$ python3 -q
>>> import numpy as np
>>> import numpy.linalg as la
>>> np.set_printoptions(suppress=True, linewidth=160)
>>> def rd(a):
...     return np.round(a, 2) + 0
... 
>>> arr = np.loadtxt("test16.csv", delimiter=",")
>>> print(arr)
[[ 0.  0.  0.  0.  0.  0.  0.]
 [16.  9.  4. 17. 11.  8. 11.]
 [ 0.  0.  0.  0.  3. 21.  0.]
 [ 8.  0. 22. 15.  0.  0.  0.]
 [ 0. 17. 29.  0.  0. 10.  7.]
 [ 0.  0.  0.  0.  0.  0.  0.]
 [ 0.  0.  0.  0.  0.  0.  0.]
 [ 0.  8. 21.  5.  6. 24. 10.]
 [ 0.  0.  0.  0.  0.  0.  0.]
 [32. 17. 28. 40. 15. 15. 18.]
 [ 0. 23. 15.  0.  0.  2. 11.]
 [ 8.  6. 29. 18.  0.  4.  5.]
 [ 0.  2.  4.  0.  0.  4.  0.]
 [ 8. 12.  9. 15. 18. 25. 16.]
 [ 0.  0. 18.  0.  0.  0.  0.]
 [16. 29.  1.  5.  1.  0. 15.]
 [ 0.  0.  0.  0.  5. 14.  0.]
 [16.  7.  0.  4.  1.  0.  4.]
 [ 0.  8.  0.  0.  6. 21.  8.]
 [32. 37. 56. 47. 15. 29. 29.]
 [16. 35. 12. 21. 33. 43. 33.]
 [40. 36. 22. 39. 20. 15. 28.]
 [ 0. 23.  0.  0. 13. 14. 17.]
 [ 0.  0.  0.  0.  5.  9.  0.]
 [ 0.  0.  0.  0.  0.  0.  0.]]
>>> # rows 0 and 5 are equal
>>> theta = np.radians(60)
>>> r_ = np.eye(7)
>>> r_[4, 4] = r_[1, 1] = np.cos(theta)
>>> r_[4, 1], r_[1, 4] = -np.sin(theta), np.sin(theta)
>>> print(rd(r_))
[[ 1.    0.    0.    0.    0.    0.    0.  ]
 [ 0.    0.5   0.    0.    0.87  0.    0.  ]
 [ 0.    0.    1.    0.    0.    0.    0.  ]
 [ 0.    0.    0.    1.    0.    0.    0.  ]
 [ 0.   -0.87  0.    0.    0.5   0.    0.  ]
 [ 0.    0.    0.    0.    0.    1.    0.  ]
 [ 0.    0.    0.    0.    0.    0.    1.  ]]
>>> B = arr @ r_.T
>>> print(np.allclose(arr @ arr.T, B @ B.T))
True
>>> print(rd(np.abs(B - arr).max(axis=0)))
[ 0.   13.63  0.    0.   46.81  0.    0.  ]
>>> print(rd(la.svd(arr, compute_uv=False)), rd(la.svd(B, compute_uv=False)))
[176.67  62.07  48.54  39.32  14.83   8.51   4.37] [176.67  62.07  48.54  39.32  14.83   8.51   4.37]
>>> W2 = arr[[12, 24]].astype(float)
>>> for _ in range(6):
...     labels = la.norm(arr[:, None] - W2, axis=-1).argmin(axis=1)
...     W2 = np.array([arr[labels == j].mean(axis=0) for j in range(2)])
... 
>>> print(labels)
[1 0 1 1 1 1 1 1 1 0 1 1 1 0 1 1 1 1 1 0 0 0 1 1 1]
>>> print(np.bincount(labels))
[ 6 19]
>>> r0 = np.array([2, 3, 2])
>>> print(np.correlate(arr[19], arr[1], "full"))
[ 352.  663. 1264. 1916. 1914. 2344. 2584. 2090. 2191. 1496.  617.  725.  464.]
>>> X = np.loadtxt("x.csv", delimiter=",")
>>> print(rd(X))
[[  2.95   9.84   4.6    2.32  12.25]
 [  4.21   3.72   6.29   0.67   4.43]
 [  1.36  -0.06   2.48   0.87   4.47]
 [  0.25  -0.35   1.     1.18   5.66]
 [ -3.6   -0.33  -4.14   2.47  10.81]
 [  0.67  -7.19   1.56  -0.33  -1.76]
 [ -2.17  -1.12  -2.23   1.83   8.11]
 [  5.31  15.84   7.74   2.73  15.1 ]
 [ -0.09  -7.06   0.54  -0.05  -0.6 ]
 [ -0.39  -5.45   0.14   0.38   1.41]
 [  2.94   7.9    4.58   1.93  10.31]
 [  0.99  -9.33   1.98  -0.86  -4.31]
 [ -1.36  -3.2   -1.15   1.15   4.95]
 [ -0.89 -10.94  -0.52  -0.56  -3.42]
 [  0.07   1.11   0.75   1.53   7.35]]
>>> # rank 3
>>> Xs = X - X.mean(axis=0)
>>> Uu, sigma, VT = la.svd(Xs, full_matrices=False)
>>> print(rd((sigma ** 2).sum() ** 2 / (sigma ** 4).sum()))
1.32
>>> print(rd(sigma ** 2 / (sigma ** 2).sum()))
[0.86 0.14 0.   0.   0.  ]
>>> print(rd(sigma))
[35.85 14.42  0.    0.    0.  ]
>>> print(rd(np.trace(la.pinv(X) @ X)))
3.0
>>> print(np.abs(np.diag(la.qr(X)[1])) > 1e-9)
[ True  True  True False False]
>>> print(np.allclose(X[:-1].T @ la.lstsq(X[:-1].T, X[-1])[0], X[-1]))
True
>>> print(np.unique(X.round(6), axis=0).shape)
(15, 5)
>>> r0, r1 = X[10], X[1]
>>> print(rd(r0 @ r1))
117.52
>>> print(rd(r0 @ r0))
202.02
>>> p = (r0 @ r1) / (r0 @ r0) * r0
>>> print(rd(r1 - p))
[ 2.5  -0.88  3.62 -0.45 -1.57]
>>> print(la.matrix_rank(np.outer(r0, r1)))
1
>>> E = np.load("sample10.npy")
>>> print(rd(E))
[[ -4.95   1.48  -2.33   1.67  -1.24]
 [ -5.96  10.86  -5.43  13.     1.28]
 [-10.8   10.08  -8.87   0.96  -2.62]
 [ -6.01   3.15  -3.55   1.69  -1.46]
 [-10.57  14.71  -9.86   8.19  -0.83]
 [-12.69  13.02 -11.02   0.98  -3.01]
 [-12.42  14.6  -11.22   3.87  -2.26]
 [ -5.93   3.07  -3.46   1.76  -1.42]
 [-12.03  15.43 -11.13   5.95  -1.67]
 [ -7.21   6.09  -5.18   3.24  -1.33]
 [ -5.26   3.48  -3.07   3.85  -0.78]
 [-13.49  15.86 -12.33   3.3   -2.61]
 [-12.79  19.13 -12.63   9.61  -0.95]
 [ -7.43   7.05  -5.58   4.16  -1.15]
 [-14.77  19.65 -14.24   5.9   -2.25]
 [-14.62  14.16 -12.76  -1.71  -4.06]
 [-11.5    7.13  -8.66  -4.89  -4.18]
 [ -9.5   11.36  -8.21   5.75  -1.2 ]
 [-13.73  13.81 -12.    -0.23  -3.52]
 [ -3.19  -4.31   0.43  -2.77  -1.95]
 [ -2.53   9.32  -2.48  18.47   3.31]
 [ -7.86   7.85  -6.11   4.35  -1.2 ]
 [  0.47  -1.01   2.35  10.24   1.95]]
>>> # rows and columns are dependent
>>> labels = E[:, 1] > np.median(E[:, 1])
>>> r0 = E[labels].mean(axis=0) - E[~labels].mean(axis=0)
>>> print(rd((((E - E.mean(axis=0)) @ r0 > 0) == labels).mean()))
0.91
>>> print(((E - E.mean(axis=0)) @ r0 > 0).astype(int))
[0 0 1 0 1 1 1 0 1 0 0 1 1 0 1 1 0 1 1 0 0 0 0]
>>> rank = la.matrix_rank(E)
>>> print(rank)
3
>>> null = la.svd(E)[2][rank:].T
>>> print(la.matrix_rank(E.T @ E), la.matrix_rank(E @ E.T))
3 3
>>> print(rd(null @ null.T))
[[ 0.18 -0.1  -0.25  0.09 -0.27]
 [-0.1   0.18  0.36 -0.04 -0.11]
 [-0.25  0.36  0.72 -0.1  -0.07]
 [ 0.09 -0.04 -0.1   0.04 -0.15]
 [-0.27 -0.11 -0.07 -0.15  0.87]]
>>> Uu, sigma, VT = la.svd(X)
>>> print(rd(sigma))
[38.21 17.68 12.48  0.    0.  ]
>>> B = Uu[:, :3] @ np.diag(sigma[:3]) @ VT[:3]
>>> print(rd(B))
[[  2.95   9.84   4.6    2.32  12.25]
 [  4.21   3.72   6.29   0.67   4.43]
 [  1.36  -0.06   2.48   0.87   4.47]
 [  0.25  -0.35   1.     1.18   5.66]
 [ -3.6   -0.33  -4.14   2.47  10.81]
 [  0.67  -7.19   1.56  -0.33  -1.76]
 [ -2.17  -1.12  -2.23   1.83   8.11]
 [  5.31  15.84   7.74   2.73  15.1 ]
 [ -0.09  -7.06   0.54  -0.05  -0.6 ]
 [ -0.39  -5.45   0.14   0.38   1.41]
 [  2.94   7.9    4.58   1.93  10.31]
 [  0.99  -9.33   1.98  -0.86  -4.31]
 [ -1.36  -3.2   -1.15   1.15   4.95]
 [ -0.89 -10.94  -0.52  -0.56  -3.42]
 [  0.07   1.11   0.75   1.53   7.35]]
>>> mat = np.load("data.npy")
>>> print(mat)
[[ 0.3  0.5  0.3]
 [ 1.7 -0.9  4.5]]
>>> # row 1 is much longer than the rest
>>> x = np.array([1, 0, 0])
>>> print(mat @ (2 * x))
[0.6 3.4]
>>> print(np.einsum("ij,j->i", mat, x))
[0.3 1.7]
>>> print((mat * x).sum(axis=1))
[0.3 1.7]
>>> print(mat @ np.eye(3)[1])
[ 0.5 -0.9]
>>> r0 = np.array([3, 1, 0])
>>> print(rd(np.polyval(r0, mat[1])))
[10.37  1.53 65.25]
>>> B = mat / la.norm(mat, axis=1, keepdims=True)
>>> G = B @ B.T
>>> print((G - 2 * np.eye(2)).round(6).argmax(axis=1))
[1 0]
>>> print(rd(G))
[[1.   0.44]
 [0.44 1.  ]]
>>> print(rd(G[0]))
[1.   0.44]
>>> print(np.argwhere(np.triu(np.abs(G) > 0.95, 1)))
[]
>>> J = np.load("a.npy")
>>> print(J)
[[-3  2  0  0  0  0]
 [-3 -3  0  0  0  0]
 [ 3  1  0  0  0  0]
 [ 0  0 -3  2  0  0]
 [ 0  0 -3 -3  0  0]
 [ 0  0  3  1  0  0]
 [ 0  0  0  0 -3  2]
 [ 0  0  0  0 -3 -3]
 [ 0  0  0  0  3  1]]
>>> Uu, sigma, VT = la.svd(J, full_matrices=False)
>>> print(rd(Uu.T @ Uu))
[[1. 0. 0. 0. 0. 0.]
 [0. 1. 0. 0. 0. 0.]
 [0. 0. 1. 0. 0. 0.]
 [0. 0. 0. 1. 0. 0.]
 [0. 0. 0. 0. 1. 0.]
 [0. 0. 0. 0. 0. 1.]]
>>> print(Uu.shape, sigma.shape, VT.shape)
(9, 6) (6,) (6, 6)
>>> print(rd(VT @ VT.T))
[[1. 0. 0. 0. 0. 0.]
 [0. 1. 0. 0. 0. 0.]
 [0. 0. 1. 0. 0. 0.]
 [0. 0. 0. 1. 0. 0.]
 [0. 0. 0. 0. 1. 0.]
 [0. 0. 0. 0. 0. 1.]]
>>> print((sigma > 1e-8).sum())
6
>>> print(rd(np.cumsum(sigma ** 2) / np.sum(sigma ** 2)))
[0.24 0.48 0.72 0.81 0.91 1.  ]
>>> print(np.allclose(Uu * sigma @ VT, J))
True
>>> print(rd(np.sqrt((sigma ** 2).sum())), rd(la.norm(J)))
11.09 11.09
>>> print(rd(Uu.T @ J @ VT.T))
[[5.42 0.   0.   0.   0.   0.  ]
 [0.   5.42 0.   0.   0.   0.  ]
 [0.   0.   5.42 0.   0.   0.  ]
 [0.   0.   0.   3.41 0.   0.  ]
 [0.   0.   0.   0.   3.41 0.  ]
 [0.   0.   0.   0.   0.   3.41]]
>>> x = np.array([3, 3, 1, 3, 2, 2])
>>> target = J @ x
>>> print(rd(la.solve(J.T @ J, J.T @ target)))
[3. 3. 1. 3. 2. 2.]
>>> print(target)
[ -3 -18  12   3 -12   6  -2 -12   8]
>>> rng = np.random.default_rng(3888)
>>> target = target + 0.05 * rng.normal(size=9)
>>> print(rd(target))
[ -3.05 -17.98  12.03   3.03 -12.04   6.07  -1.97 -12.01   8.08]
>>> c, *_ = la.lstsq(J, target)
>>> print(rd(la.norm(target - J @ c)))
0.09
>>> hat = J @ la.solve(J.T @ J, J.T)
>>> print(rd(hat))
[[ 0.89 -0.16 -0.26  0.    0.    0.    0.    0.    0.  ]
 [-0.16  0.76 -0.39  0.    0.    0.    0.    0.    0.  ]
 [-0.26 -0.39  0.34  0.    0.    0.    0.    0.    0.  ]
 [ 0.    0.    0.    0.89 -0.16 -0.26  0.    0.    0.  ]
 [ 0.    0.    0.   -0.16  0.76 -0.39  0.    0.    0.  ]
 [ 0.    0.    0.   -0.26 -0.39  0.34  0.    0.    0.  ]
 [ 0.    0.    0.    0.    0.    0.    0.89 -0.16 -0.26]
 [ 0.    0.    0.    0.    0.    0.   -0.16  0.76 -0.39]
 [ 0.    0.    0.    0.    0.    0.   -0.26 -0.39  0.34]]
>>> print(rd(np.diag(hat)))
[0.89 0.76 0.34 0.89 0.76 0.34 0.89 0.76 0.34]
